In [1]: import numpy as np

In [2]: from numpy import linalg as LA

In [3]: np.set_printoptions(precision=2, suppress=True, linewidth=200, legacy="1.25")

In [4]: def rnd(a):
   ...:     return np.round(a, 2) + 0
   ...: 

In [5]: cent = 3 * np.array([[-0.9, -1.2, -2.8, 0.2], [-1.0, -0.2, 0.1, 1.2]])

In [6]: rng = np.random.default_rng(77)

In [7]: labels = rng.integers(0, 2, 15)

In [8]: A = cent[labels] + rng.normal(size=(15, 4))

In [9]: rnd(A)
Out[9]: 
array([[-4.52, -4.58, -8.51,  2.34],
       [-2.91,  0.3 , -1.56,  2.36],
       [-2.03, -1.23,  0.24,  4.33],
       [-5.21, -1.8 ,  0.21,  2.05],
       [-3.71, -0.64, -0.37,  3.33],
       [-2.66, -2.27, -6.82,  0.21],
       [-3.83,  0.29,  0.81,  3.85],
       [-3.61, -2.96, -7.53, -1.18],
       [-1.98, -0.67, -0.44,  2.02],
       [-3.04, -3.66, -8.77, -0.6 ],
       [-3.9 , -2.89, -8.35,  0.88],
       [-2.07, -2.88, -6.66,  0.53],
       [-2.96, -4.56, -8.15,  0.86],
       [-3.76, -0.63,  0.28,  7.26],
       [-3.21, -2.35, -7.99,  0.51]])

In [10]: cent = A[[10, 13]].astype(float)

In [11]: for _ in range(3):
    ...:     labels = LA.norm(A[:, None] - cent, axis=-1).argmin(axis=1)
    ...:     cent = np.array([A[labels == j].mean(axis=0) for j in range(2)])
    ...: 

In [12]: labels
Out[12]: array([0, 1, 1, 1, 1, 0, 1, 0, 1, 0, 0, 0, 0, 1, 0])

In [13]: np.abs(cent[1] - cent[0]).argmax()
Out[13]: 2

In [14]: np.bincount(labels)
Out[14]: array([8, 7])

In [15]: x0 = np.array([2, -3, 1, 1])

In [16]: rhs = A @ x0

In [17]: rnd(LA.pinv(A) @ A)
Out[17]: 
array([[1., 0., 0., 0.],
       [0., 1., 0., 0.],
       [0., 0., 1., 0.],
       [0., 0., 0., 1.]])

In [18]: rhs = rhs + 0.02 * rng.normal(size=15)

In [19]: rnd(rhs)
Out[19]: array([-1.45, -5.9 ,  4.19, -2.75, -2.54, -5.13, -3.86, -7.07, -0.35, -4.45, -6.58, -1.64,  0.5 ,  1.92, -6.84])

In [20]: coef, *_ = LA.lstsq(A, rhs)

In [21]: rnd(A.T @ (rhs - A @ coef))
Out[21]: array([0., 0., 0., 0.])

In [22]: coef.round()
Out[22]: array([ 2., -3.,  1.,  1.])

In [23]: [round(float(LA.norm(LA.solve(A.T @ A + lam * np.eye(4), A.T @ rhs))), 2) for lam in (0, 1, 10, 100)]
Out[23]: [3.88, 3.46, 1.86, 0.52]

In [24]: Y = np.c_[A[:, :3] @ np.array([[3, -4, -5], [-1, 0, 3], [-4, 4, 2]]), np.array([9, 1, -4, 8, -2, -9, 0, 2, 4, -7, 6, 3, 3, -6, 4])]

In [25]: rnd(Y)
Out[25]: 
array([[ 25.09, -15.98,  -8.19,   9.  ],
       [ -2.78,   5.39,  12.32,   1.  ],
       [ -5.81,   9.07,   6.94,  -4.  ],
       [-14.64,  21.64,  21.03,   8.  ],
       [ -9.03,  13.38,  15.9 ,  -2.  ],
       [ 21.58, -16.65,  -7.16,  -9.  ],
       [-15.01,  18.55,  21.63,   0.  ],
       [ 22.24, -15.68,  -5.88,   2.  ],
       [ -3.5 ,   6.16,   7.01,   4.  ],
       [ 29.63, -22.93, -13.32,  -7.  ],
       [ 24.62, -17.83,  -5.91,   6.  ],
       [ 23.33, -18.38, -11.62,   3.  ],
       [ 28.28, -20.76, -15.18,   3.  ],
       [-11.77,  16.17,  17.47,  -6.  ],
       [ 24.7 , -19.13,  -7.  ,   4.  ]])

In [26]: rnd(LA.norm(LA.qr(A)[0].T @ Y, axis=0) ** 2 / ((Y ** 2).sum(axis=0) + 1e-12))
Out[26]: array([1.  , 1.  , 1.  , 0.23])

In [27]: LA.matrix_rank(Y)
Out[27]: 4

In [28]: LA.matrix_rank(np.c_[A, Y])
Out[28]: 5

In [29]: cen = (A - A.mean(axis=0)) / A.std(axis=0)

In [30]: np.argwhere(np.abs(cen) > 2)
Out[30]: 
array([[ 3,  0],
       [13,  3]])

In [31]: cen.std(axis=0)
Out[31]: array([1., 1., 1., 1.])

In [32]: coef = LA.lstsq(np.delete(cen, 1, axis=1), cen[:, 1])[0]

In [33]: rnd(coef)
Out[33]: array([ 0.13,  0.96, -0.12])

In [34]: np.abs(coef).argmax()
Out[34]: 1

In [35]: th = np.radians(120)

In [36]: R = np.eye(4)

In [37]: R[3, 3] = R[0, 0] = np.cos(th)

In [38]: R[3, 0], R[0, 3] = -np.sin(th), np.sin(th)

In [39]: rnd(R)
Out[39]: 
array([[-0.5 ,  0.  ,  0.  ,  0.87],
       [ 0.  ,  1.  ,  0.  ,  0.  ],
       [ 0.  ,  0.  ,  1.  ,  0.  ],
       [-0.87,  0.  ,  0.  , -0.5 ]])

In [40]: Y = A @ R.T

In [41]: rnd(LA.det(R)), rnd(np.trace(R))
Out[41]: (1.0, 1.0)

In [42]: rnd(LA.svd(A, compute_uv=False)), rnd(LA.svd(Y, compute_uv=False))
Out[42]: (array([26.49, 13.04,  3.8 ,  2.65]), array([26.49, 13.04,  3.8 ,  2.65]))

In [43]: feats = np.loadtxt("sample12.csv", delimiter=",")

In [44]: feats
Out[44]: 
array([[-53.36, -23.75, -34.49],
       [-35.26, -16.51, -22.02],
       [ -9.85,  -6.22,  -5.65],
       [ -2.33,  -2.82,  -1.52],
       [ -0.6 ,  -1.72,  -0.74],
       [  0.  ,  -0.77,  -0.41],
       [  0.27,   1.27,   1.34],
       [  0.77,   2.15,   2.56],
       [  5.05,   6.49,   9.76],
       [  9.21,   9.71,  15.61],
       [  9.31,   9.78,  15.74],
       [ 66.54,  44.52,  83.17],
       [ 70.28,  46.61,  87.31]])

In [45]: left, s, Vt = LA.svd(feats, full_matrices=False)

In [46]: rnd(np.abs(Vt[0]))
Out[46]: array([0.62, 0.39, 0.69])

In [47]: rnd(np.sqrt((s ** 2).sum())), rnd(LA.norm(feats))
Out[47]: (189.43, 189.43)

In [48]: (s > 1e-8).sum()
Out[48]: 3

In [49]: np.abs(left[:, 0]).round(6).argmax()
Out[49]: 12

In [50]: rnd(left.T @ feats @ Vt.T)
Out[50]: 
array([[187.95,   0.  ,   0.  ],
       [  0.  ,  23.15,   0.  ],
       [  0.  ,   0.  ,   4.45]])
